In [1]: import numpy as np

In [2]: np.set_printoptions(precision=3, suppress=True, linewidth=160, legacy="1.25")

In [3]: rng = np.random.default_rng(9271)

In [4]: J = (rng.random((4, 4)) < 0.3) + np.eye(4)

In [5]: J /= J.sum(axis=1, keepdims=True)

In [6]: J
Out[6]: 
array([[0.5 , 0.  , 0.  , 0.5 ],
       [0.  , 0.5 , 0.5 , 0.  ],
       [0.  , 0.25, 0.5 , 0.25],
       [0.  , 0.  , 0.5 , 0.5 ]])

In [7]: # rows sum to 1

In [8]: round(float(np.linalg.norm(J, 2) / np.linalg.norm(J)), 3)
Out[8]: 0.799

In [9]: np.linalg.matrix_rank(J, rtol=0.1)
Out[9]: 3

In [10]: np.argsort(-np.linalg.norm(J, axis=0).round(6), kind="stable")[:3]
Out[10]: array([2, 3, 1])

In [11]: gram = J.T @ J

In [12]: np.round(np.linalg.eigvalsh(gram)[::-1], 3) + 0
Out[12]: array([1.196, 0.532, 0.147, 0.   ])

In [13]: np.linalg.matrix_rank(gram)
Out[13]: 3

In [14]: np.round(np.linalg.svd(J, compute_uv=False) ** 2, 3) + 0
Out[14]: array([1.196, 0.532, 0.147, 0.   ])

In [15]: np.allclose(gram, gram.T)
Out[15]: True

In [16]: np.trace(gram), (J ** 2).sum()
Out[16]: (1.875, 1.875)

In [17]: np.diag(gram)
Out[17]: array([0.25 , 0.312, 0.75 , 0.562])

In [18]: np.linalg.matrix_power(J, 4)
Out[18]: 
array([[0.062, 0.125, 0.438, 0.375],
       [0.   , 0.281, 0.5  , 0.219],
       [0.   , 0.25 , 0.5  , 0.25 ],
       [0.   , 0.219, 0.5  , 0.281]])

In [19]: round(np.linalg.det(J), 3)
Out[19]: 0.0

In [20]: J @ J
Out[20]: 
array([[0.25 , 0.   , 0.25 , 0.5  ],
       [0.   , 0.375, 0.5  , 0.125],
       [0.   , 0.25 , 0.5  , 0.25 ],
       [0.   , 0.125, 0.5  , 0.375]])

In [21]: np.round(np.sort(np.abs(np.linalg.eigvals(J))), 3) + 0
Out[21]: array([0. , 0.5, 0.5, 1. ])

In [22]: left, sigma, Vh = np.linalg.svd(J)

In [23]: vecs = Vh[:(sigma > 1e-8).sum()]

In [24]: vec = J[3] + 5 * J[2] + rng.integers(2) * np.eye(4)[3]

In [25]: vec
Out[25]: array([0.  , 1.25, 3.  , 1.75])

In [26]: np.diag(vecs.T @ vecs)
Out[26]: array([0.75, 0.75, 0.75, 0.75])

In [27]: round(float(np.linalg.norm(vec - vecs.T @ vecs @ vec)), 3)
Out[27]: 0.0

In [28]: np.linalg.matrix_rank(np.vstack([J, vec]))
Out[28]: 3

In [29]: X = np.load("arr.npy")

In [30]: X
Out[30]: 
array([[-0.5  ,  0.   , -0.866],
       [ 0.   ,  1.   ,  0.   ],
       [ 0.866,  0.   , -0.5  ]])

In [31]: # splits into 2 blocks

In [32]: idx = rng.permutation(3)

In [33]: idx
Out[33]: array([0, 1, 2])

In [34]: out = X[idx][:, idx]

In [35]: np.sort(np.abs(np.linalg.eigvals(out)))
Out[35]: array([1., 1., 1.])

In [36]: np.diag(out)
Out[36]: array([-0.5,  1. , -0.5])

In [37]: round(float(np.trace(out)), 3)
Out[37]: 0.0

In [38]: round(float(np.linalg.det(out)), 3), np.round(np.linalg.det(X[idx]), 3)
Out[38]: (1.0, 1.0)

In [39]: out = np.array([[2, -1, -2], [0, 2, -1], [-2, 1, -1]])

In [40]: np.linalg.matrix_rank(np.vstack([X, out.T]))
Out[40]: 3

In [41]: out.T @ X.T
Out[41]: 
array([[ 0.732,  0.   ,  2.732],
       [-0.366,  2.   , -1.366],
       [ 1.866, -1.   , -1.232]])

In [42]: mat = np.loadtxt("data.csv", delimiter=",")

In [43]: mat
Out[43]: 
array([[ 0.989, -0.778,  0.408, -0.631],
       [-1.23 ,  0.779, -0.415,  0.769],
       [-3.514,  2.228, -0.991,  2.429],
       [ 0.935, -0.6  ,  0.177, -0.807],
       [-1.946,  1.132, -0.739,  1.363],
       [-1.645,  1.136, -0.46 ,  1.087],
       [-0.993,  0.655, -0.515,  0.69 ],
       [ 4.404, -2.892,  1.406, -2.952],
       [ 1.513, -1.234,  0.57 , -1.185],
       [-1.319,  0.929, -0.423,  0.896],
       [-0.778,  0.583, -0.379,  0.664],
       [-0.502,  0.238, -0.156,  0.367],
       [-6.268,  4.334, -2.124,  4.397],
       [ 0.623, -0.311,  0.208, -0.517],
       [ 0.63 , -0.594,  0.121, -0.539],
       [ 1.37 , -0.767,  0.215, -0.877],
       [-3.526,  2.418, -1.165,  2.341],
       [-2.325,  1.408, -0.841,  1.507],
       [ 0.85 , -0.71 ,  0.157, -0.647],
       [-0.116,  0.015,  0.032,  0.002],
       [-2.443,  1.659, -0.817,  1.71 ],
       [-1.058,  0.609, -0.436,  0.583],
       [-1.85 ,  1.095, -0.615,  1.124],
       [ 0.723, -0.432,  0.272, -0.47 ],
       [ 3.159, -2.17 ,  1.051, -2.215],
       [-0.762,  0.219, -0.183,  0.518],
       [-4.427,  2.998, -1.729,  2.828],
       [-7.157,  4.756, -2.217,  4.648],
       [-1.35 ,  0.82 , -0.465,  0.858],
       [-6.607,  4.411, -2.021,  4.593],
       [-1.5  ,  0.852, -0.42 ,  0.968],
       [-2.604,  1.553, -0.789,  1.544]])

In [44]: mat.ravel(order="F")
Out[44]: 
array([ 0.989, -1.23 , -3.514,  0.935, -1.946, -1.645, -0.993,  4.404,  1.513, -1.319, -0.778, -0.502, -6.268,  0.623,  0.63 ,  1.37 , -3.526, -2.325,  0.85 ,
       -0.116, -2.443, -1.058, -1.85 ,  0.723,  3.159, -0.762, -4.427, -7.157, -1.35 , -6.607, -1.5  , -2.604, -0.778,  0.779,  2.228, -0.6  ,  1.132,  1.136,
        0.655, -2.892, -1.234,  0.929,  0.583,  0.238,  4.334, -0.311, -0.594, -0.767,  2.418,  1.408, -0.71 ,  0.015,  1.659,  0.609,  1.095, -0.432, -2.17 ,
        0.219,  2.998,  4.756,  0.82 ,  4.411,  0.852,  1.553,  0.408, -0.415, -0.991,  0.177, -0.739, -0.46 , -0.515,  1.406,  0.57 , -0.423, -0.379, -0.156,
       -2.124,  0.208,  0.121,  0.215, -1.165, -0.841,  0.157,  0.032, -0.817, -0.436, -0.615,  0.272,  1.051, -0.183, -1.729, -2.217, -0.465, -2.021, -0.42 ,
       -0.789, -0.631,  0.769,  2.429, -0.807,  1.363,  1.087,  0.69 , -2.952, -1.185,  0.896,  0.664,  0.367,  4.397, -0.517, -0.539, -0.877,  2.341,  1.507,
       -0.647,  0.002,  1.71 ,  0.583,  1.124, -0.47 , -2.215,  0.518,  2.828,  4.648,  0.858,  4.593,  0.968,  1.544])

In [45]: mat.reshape(-1, 2)
Out[45]: 
array([[ 0.989, -0.778],
       [ 0.408, -0.631],
       [-1.23 ,  0.779],
       [-0.415,  0.769],
       [-3.514,  2.228],
       [-0.991,  2.429],
       [ 0.935, -0.6  ],
       [ 0.177, -0.807],
       [-1.946,  1.132],
       [-0.739,  1.363],
       [-1.645,  1.136],
       [-0.46 ,  1.087],
       [-0.993,  0.655],
       [-0.515,  0.69 ],
       [ 4.404, -2.892],
       [ 1.406, -2.952],
       [ 1.513, -1.234],
       [ 0.57 , -1.185],
       [-1.319,  0.929],
       [-0.423,  0.896],
       [-0.778,  0.583],
       [-0.379,  0.664],
       [-0.502,  0.238],
       [-0.156,  0.367],
       [-6.268,  4.334],
       [-2.124,  4.397],
       [ 0.623, -0.311],
       [ 0.208, -0.517],
       [ 0.63 , -0.594],
       [ 0.121, -0.539],
       [ 1.37 , -0.767],
       [ 0.215, -0.877],
       [-3.526,  2.418],
       [-1.165,  2.341],
       [-2.325,  1.408],
       [-0.841,  1.507],
       [ 0.85 , -0.71 ],
       [ 0.157, -0.647],
       [-0.116,  0.015],
       [ 0.032,  0.002],
       [-2.443,  1.659],
       [-0.817,  1.71 ],
       [-1.058,  0.609],
       [-0.436,  0.583],
       [-1.85 ,  1.095],
       [-0.615,  1.124],
       [ 0.723, -0.432],
       [ 0.272, -0.47 ],
       [ 3.159, -2.17 ],
       [ 1.051, -2.215],
       [-0.762,  0.219],
       [-0.183,  0.518],
       [-4.427,  2.998],
       [-1.729,  2.828],
       [-7.157,  4.756],
       [-2.217,  4.648],
       [-1.35 ,  0.82 ],
       [-0.465,  0.858],
       [-6.607,  4.411],
       [-2.021,  4.593],
       [-1.5  ,  0.852],
       [-0.42 ,  0.968],
       [-2.604,  1.553],
       [-0.789,  1.544]])

In [46]: T = mat.reshape(32, 2, -1)

In [47]: np.einsum("ihd,jhd->hij", T, T).shape
Out[47]: (2, 32, 32)

In [48]: T.transpose(1, 0, 2)
Out[48]: 
array([[[ 0.989, -0.778],
        [-1.23 ,  0.779],
        [-3.514,  2.228],
        [ 0.935, -0.6  ],
        [-1.946,  1.132],
        [-1.645,  1.136],
        [-0.993,  0.655],
        [ 4.404, -2.892],
        [ 1.513, -1.234],
        [-1.319,  0.929],
        [-0.778,  0.583],
        [-0.502,  0.238],
        [-6.268,  4.334],
        [ 0.623, -0.311],
        [ 0.63 , -0.594],
        [ 1.37 , -0.767],
        [-3.526,  2.418],
        [-2.325,  1.408],
        [ 0.85 , -0.71 ],
        [-0.116,  0.015],
        [-2.443,  1.659],
        [-1.058,  0.609],
        [-1.85 ,  1.095],
        [ 0.723, -0.432],
        [ 3.159, -2.17 ],
        [-0.762,  0.219],
        [-4.427,  2.998],
        [-7.157,  4.756],
        [-1.35 ,  0.82 ],
        [-6.607,  4.411],
        [-1.5  ,  0.852],
        [-2.604,  1.553]],

       [[ 0.408, -0.631],
        [-0.415,  0.769],
        [-0.991,  2.429],
        [ 0.177, -0.807],
        [-0.739,  1.363],
        [-0.46 ,  1.087],
        [-0.515,  0.69 ],
        [ 1.406, -2.952],
        [ 0.57 , -1.185],
        [-0.423,  0.896],
        [-0.379,  0.664],
        [-0.156,  0.367],
        [-2.124,  4.397],
        [ 0.208, -0.517],
        [ 0.121, -0.539],
        [ 0.215, -0.877],
        [-1.165,  2.341],
        [-0.841,  1.507],
        [ 0.157, -0.647],
        [ 0.032,  0.002],
        [-0.817,  1.71 ],
        [-0.436,  0.583],
        [-0.615,  1.124],
        [ 0.272, -0.47 ],
        [ 1.051, -2.215],
        [-0.183,  0.518],
        [-1.729,  2.828],
        [-2.217,  4.648],
        [-0.465,  0.858],
        [-2.021,  4.593],
        [-0.42 ,  0.968],
        [-0.789,  1.544]]])
